>>> import numpy as np
>>> import numpy.linalg as la
>>> np.set_printoptions(precision=2, suppress=True, linewidth=100, sign=" ")
>>> rd = lambda a: np.round(a, 2) + 0
>>> E = np.load("mat.npy")
>>> E
array([[ 1,  0,  0,  0,  0,  0,  0,  0,  0],
       [ 0,  2,  2,  0,  0,  1,  0,  0,  0],
       [ 1,  0,  0,  0,  0,  0,  0,  2,  0],
       [ 0,  0,  2,  0,  0,  0,  0,  0,  0]])
>>> rng = np.random.default_rng(104)
>>> out = E + rng.integers(-2, 3, (4, 2)) @ rng.integers(-2, 3, (2, 9))
>>> out
array([[ 4, -3,  2, -1, -5, -1, -1,  2,  4],
       [ 0,  2,  6, -2, -1, -1,  1,  1, -1],
       [-1,  2,  0,  0,  3,  0,  1,  1, -3],
       [-4,  4,  2,  0,  6,  0,  2, -2, -6]])
>>> out - E
array([[ 3, -3,  2, -1, -5, -1, -1,  2,  4],
       [ 0,  0,  4, -2, -1, -2,  1,  1, -1],
       [-2,  2,  0,  0,  3,  0,  1, -1, -3],
       [-4,  4,  0,  0,  6,  0,  2, -2, -6]])
>>> rd(la.svd(out - E, compute_uv=False))
array([ 14.34,   5.69,   0.  ,   0.  ])
>>> np.abs(out - E).sum(axis=1)
array([ 22,  12,  12,  24])
>>> data = 3 * np.eye(7) + np.ones((7, 7))
>>> data
array([[ 4.,  1.,  1.,  1.,  1.,  1.,  1.],
       [ 1.,  4.,  1.,  1.,  1.,  1.,  1.],
       [ 1.,  1.,  4.,  1.,  1.,  1.,  1.],
       [ 1.,  1.,  1.,  4.,  1.,  1.,  1.],
       [ 1.,  1.,  1.,  1.,  4.,  1.,  1.],
       [ 1.,  1.,  1.,  1.,  1.,  4.,  1.],
       [ 1.,  1.,  1.,  1.,  1.,  1.,  4.]])
>>> evals, V = la.eigh(data)
>>> vec = np.array([0, 1, 2, 2, 2, 0, 1])
>>> rd(V * np.abs(evals) @ V.T)
array([[ 4.,  1.,  1.,  1.,  1.,  1.,  1.],
       [ 1.,  4.,  1.,  1.,  1.,  1.,  1.],
       [ 1.,  1.,  4.,  1.,  1.,  1.,  1.],
       [ 1.,  1.,  1.,  4.,  1.,  1.,  1.],
       [ 1.,  1.,  1.,  1.,  4.,  1.,  1.],
       [ 1.,  1.,  1.,  1.,  1.,  4.,  1.],
       [ 1.,  1.,  1.,  1.,  1.,  1.,  4.]])
>>> rd(V * np.sqrt(evals) @ V.T)
array([[ 1.94,  0.2 ,  0.2 ,  0.2 ,  0.2 ,  0.2 ,  0.2 ],
       [ 0.2 ,  1.94,  0.2 ,  0.2 ,  0.2 ,  0.2 ,  0.2 ],
       [ 0.2 ,  0.2 ,  1.94,  0.2 ,  0.2 ,  0.2 ,  0.2 ],
       [ 0.2 ,  0.2 ,  0.2 ,  1.94,  0.2 ,  0.2 ,  0.2 ],
       [ 0.2 ,  0.2 ,  0.2 ,  0.2 ,  1.94,  0.2 ,  0.2 ],
       [ 0.2 ,  0.2 ,  0.2 ,  0.2 ,  0.2 ,  1.94,  0.2 ],
       [ 0.2 ,  0.2 ,  0.2 ,  0.2 ,  0.2 ,  0.2 ,  1.94]])
>>> rd(la.eigvalsh(data[1:, 1:]))
array([ 3.,  3.,  3.,  3.,  3.,  9.])
>>> rd(vec @ data @ vec / (vec @ vec)), rd(evals[0]), rd(evals[-1])
(np.float64(7.57), np.float64(3.0), np.float64(10.0))
>>> (np.sign(V[:, -1].round(6)) == np.sign(V[0, -1].round(6))).astype(int)
array([ 1,  1,  1,  1,  1,  1,  1])
>>> rd(V * np.maximum(evals, 0) @ V.T)
array([[ 4.,  1.,  1.,  1.,  1.,  1.,  1.],
       [ 1.,  4.,  1.,  1.,  1.,  1.,  1.],
       [ 1.,  1.,  4.,  1.,  1.,  1.,  1.],
       [ 1.,  1.,  1.,  4.,  1.,  1.,  1.],
       [ 1.,  1.,  1.,  1.,  4.,  1.,  1.],
       [ 1.,  1.,  1.,  1.,  1.,  4.,  1.],
       [ 1.,  1.,  1.,  1.,  1.,  1.,  4.]])
>>> data[6] @ data[4]
np.float64(13.0)
>>> rd(la.norm(data[6] - data[4]))
np.float64(4.24)
>>> rd(la.norm(data[6], 1)), rd(la.norm(data[6], np.inf))
(np.float64(10.0), np.float64(4.0))
>>> rd(la.norm(data, 1)), rd(la.norm(data, np.inf))
(np.float64(10.0), np.float64(10.0))
>>> rd(la.norm(data, axis=0))
array([ 4.69,  4.69,  4.69,  4.69,  4.69,  4.69,  4.69])
>>> rd(la.norm(data, 2))
np.float64(10.0)
>>> evals, V = la.eigh(data)
>>> rd(la.eigvalsh(data @ data))
array([   9.,    9.,    9.,    9.,    9.,    9.,  100.])
>>> rd(V.T @ V)
array([[ 1.,  0.,  0.,  0.,  0.,  0.,  0.],
       [ 0.,  1.,  0.,  0.,  0.,  0.,  0.],
       [ 0.,  0.,  1.,  0.,  0.,  0.,  0.],
       [ 0.,  0.,  0.,  1.,  0.,  0.,  0.],
       [ 0.,  0.,  0.,  0.,  1.,  0.,  0.],
       [ 0.,  0.,  0.,  0.,  0.,  1.,  0.],
       [ 0.,  0.,  0.,  0.,  0.,  0.,  1.]])
>>> rd(la.svd(data, compute_uv=False))
array([ 10.,   3.,   3.,   3.,   3.,   3.,   3.])
>>> rd(evals)
array([  3.,   3.,   3.,   3.,   3.,   3.,  10.])
>>> rd(evals.sum()), np.trace(data)
(np.float64(28.0), np.float64(28.0))
>>> np.unique(evals.round(6) + 0, return_counts=True)[1]
array([ 6,  1])
>>> feats = np.loadtxt("dump.csv", delimiter=",")
>>> feats
array([[-1.9,  2. , -1. , -3. , -2. ],
       [ 2. ,  2.1, -1. ,  1. ,  2. ],
       [-2. ,  3. ,  2.1, -1. ,  2. ],
       [-3. , -2. ,  2. , -0.9,  2. ],
       [-2. ,  2. , -1. , -3. , -1.9]])
>>> out = la.inv(feats)
>>> (np.abs(out) > 1e-9).astype(int)
array([[ 1,  1,  1,  1,  1],
       [ 1,  1,  1,  1,  1],
       [ 1,  1,  1,  1,  1],
       [ 1,  1,  1,  1,  1],
       [ 1,  1,  1,  1,  1]])
>>> rd(la.cond(feats))
np.float64(184.65)
>>> rd(feats @ out)
array([[ 1.,  0.,  0.,  0.,  0.],
       [ 0.,  1.,  0.,  0.,  0.],
       [ 0.,  0.,  1.,  0.,  0.],
       [ 0.,  0.,  0.,  1.,  0.],
       [ 0.,  0.,  0.,  0.,  1.]])
>>> rd(la.inv(out))
array([[-1.9,  2. , -1. , -3. , -2. ],
       [ 2. ,  2.1, -1. ,  1. ,  2. ],
       [-2. ,  3. ,  2.1, -1. ,  2. ],
       [-3. , -2. ,  2. , -0.9,  2. ],
       [-2. ,  2. , -1. , -3. , -1.9]])
>>> rd(la.slogdet(feats)[0])
np.float64(1.0)
>>> np.allclose(out, feats.T)
False
>>> w1 = np.array([[1, -3, -1, 3, -2, 0],
...     [3, 3, 3, 0, 0, 1],
...     [3, -1, -1, -3, -1, -1],
...     [2, 2, -2, 3, -3, -2],
...     [1, -1, 1, 0, -1, 3]])
>>> c = np.array([-1, -1, -1, -2, -2, 1])
>>> H = np.maximum(feats @ w1 + c, 0)
>>> la.matrix_rank(H)
np.int64(5)
>>> basis = np.array([[7, 5], [9, 5], [4, 3], [5, 8], [0, 3], [9, 7]])
>>> w1 @ basis
array([[ -9,   5],
       [ 69,  46],
       [-16, -27],
       [ 21,  15],
       [ 29,  21]])
>>> rd(H @ basis)
array([[ 152.9,  143.6],
       [ 200.9,  192.6],
       [ 293.9,  208.7],
       [  43.2,   41.7],
       [ 158.2,  147.6]])
